>>> import numpy as np
>>> np.set_printoptions(precision=2, suppress=True, linewidth=200)
>>> Q, _ = np.linalg.qr(np.array([[-0.2], [0.0], [-3.3], [0.9], [-0.9], [-1.0]]))
>>> mat = Q @ Q.T
>>> mat.round(2) + 0
array([[ 0.  ,  0.  ,  0.05, -0.01,  0.01,  0.01],
       [ 0.  ,  0.  ,  0.  ,  0.  ,  0.  ,  0.  ],
       [ 0.05,  0.  ,  0.8 , -0.22,  0.22,  0.24],
       [-0.01,  0.  , -0.22,  0.06, -0.06, -0.07],
       [ 0.01,  0.  ,  0.22, -0.06,  0.06,  0.07],
       [ 0.01,  0.  ,  0.24, -0.07,  0.07,  0.07]])
>>> left, s, Vh = np.linalg.svd(mat)
>>> evecs = Vh[:(s > 1e-8).sum()]
>>> rng = np.random.default_rng(245223)
>>> x0 = mat[1] + 4 * mat[0] + rng.integers(2) * np.eye(6)[5]
>>> x0
array([ 0.01,  0.  ,  0.19, -0.05,  0.05,  1.06])
>>> np.linalg.matrix_rank(np.vstack([mat, x0]))
np.int64(2)
>>> np.allclose(evecs.T @ evecs @ x0, x0)
False
>>> np.linalg.matrix_rank(mat, rtol=0.1)
np.int64(1)
>>> W0 = np.load("m.npy")
>>> W0
array([[-1.26,  4.45,  1.91],
       [ 1.73,  4.69,  0.2 ],
       [ 4.71,  0.98,  1.37],
       [ 0.16,  4.99,  0.19],
       [-0.33, -3.82, -3.21],
       [ 3.66, -3.15,  1.31],
       [-0.94, -1.61,  4.64],
       [-1.03,  3.75, -3.14],
       [-2.46,  4.06, -1.57],
       [-4.53, -0.82,  1.95],
       [-1.02,  4.78, -1.06],
       [-2.22, -0.88,  4.4 ],
       [ 2.43,  2.56, -3.54],
       [ 1.8 , -1.08,  4.54],
       [-2.04,  3.87, -2.42]])
>>> Xc = W0 - W0.mean(axis=0)
>>> evecs = np.linalg.svd(Xc)[2][:1]
>>> Y = Xc - Xc @ evecs.T @ evecs
>>> Y.std(axis=0)
array([2.37, 1.35, 1.83])
>>> np.diag(evecs.T @ evecs)
array([0.02, 0.63, 0.35])
>>> data = np.array([[0, 0, 3, 1], [0, 0, 1, 1], [0, 0, 1, 1], [0, 0, 0, 1]])
>>> left, s, Vh = np.linalg.svd(data)
>>> evecs = Vh[:(s > 1e-8).sum()]
>>> x0 = data[1] + -2 * data[3] + rng.integers(2) * np.eye(4)[3]
>>> x0
array([0., 0., 1., 0.])
>>> np.round(evecs.T @ evecs, 2) + 0
array([[0., 0., 0., 0.],
       [0., 0., 0., 0.],
       [0., 0., 1., 0.],
       [0., 0., 0., 1.]])
>>> np.linalg.matrix_rank(np.vstack([data, x0]))
np.int64(2)
>>> np.round(np.diag(evecs.T @ evecs), 2) + 0
array([0., 0., 1., 1.])
>>> round(np.linalg.det(2 * data), 2), np.round(np.linalg.det(data), 2)
(np.float64(0.0), np.float64(0.0))
>>> round(np.linalg.det(data.T), 2)
np.float64(0.0)
>>> np.einsum("ii->", data)
np.int64(2)
>>> np.kron(np.eye(2, dtype=int), data)
array([[0, 0, 3, 1, 0, 0, 0, 0],
       [0, 0, 1, 1, 0, 0, 0, 0],
       [0, 0, 1, 1, 0, 0, 0, 0],
       [0, 0, 0, 1, 0, 0, 0, 0],
       [0, 0, 0, 0, 0, 0, 3, 1],
       [0, 0, 0, 0, 0, 0, 1, 1],
       [0, 0, 0, 0, 0, 0, 1, 1],
       [0, 0, 0, 0, 0, 0, 0, 1]])
>>> np.round(np.linalg.det(data[::-1]), 2)
np.float64(0.0)
>>> np.linalg.eigvals(data)
array([0., 0., 1., 1.])
>>> f, v = data[0], data[3]
>>> f @ f
np.int64(10)
>>> pr = (f @ v) / (f @ f) * f
>>> np.round(np.linalg.norm(f + v) ** 2 + np.linalg.norm(f - v) ** 2, 2)
np.float64(22.0)
>>> round(float((v - pr) @ f), 2)
-0.0
>>> X = np.array([[0.1, 1.7, -1.2],
...     [-0.3, -0.4, -2.3],
...     [0.2, -0.4, 0.0],
...     [-0.1, 3.2, -0.9],
...     [-0.8, -0.6, 0.4],
...     [-0.2, -0.9, -0.8]])
>>> X
array([[ 0.1,  1.7, -1.2],
       [-0.3, -0.4, -2.3],
       [ 0.2, -0.4,  0. ],
       [-0.1,  3.2, -0.9],
       [-0.8, -0.6,  0.4],
       [-0.2, -0.9, -0.8]])
>>> f, v = X[3], X[0]
>>> round(f @ f, 2)
np.float64(11.06)
>>> pr = (f @ v) / (f @ f) * f
>>> pr
array([-0.06,  1.88, -0.53])
>>> round((v - pr) @ f, 2)
np.float64(0.0)
>>> v - pr
array([ 0.16, -0.18, -0.67])
>>> Y = np.c_[X[:, :2] @ np.array([[1, 2], [0, 3]]), np.array([8, 5, 7, 3, 0, 2])]
>>> Y
array([[ 0.1,  5.3,  8. ],
       [-0.3, -1.8,  5. ],
       [ 0.2, -0.8,  7. ],
       [-0.1,  9.4,  3. ],
       [-0.8, -3.4,  0. ],
       [-0.2, -3.1,  2. ]])
>>> np.round(np.linalg.lstsq(X, Y[:, 0])[0], 2) + 0
array([1., 0., 0.])
>>> np.round(np.linalg.norm(Y - X @ np.linalg.lstsq(X, Y)[0], axis=0), 2) + 0
array([0.  , 0.  , 8.32])
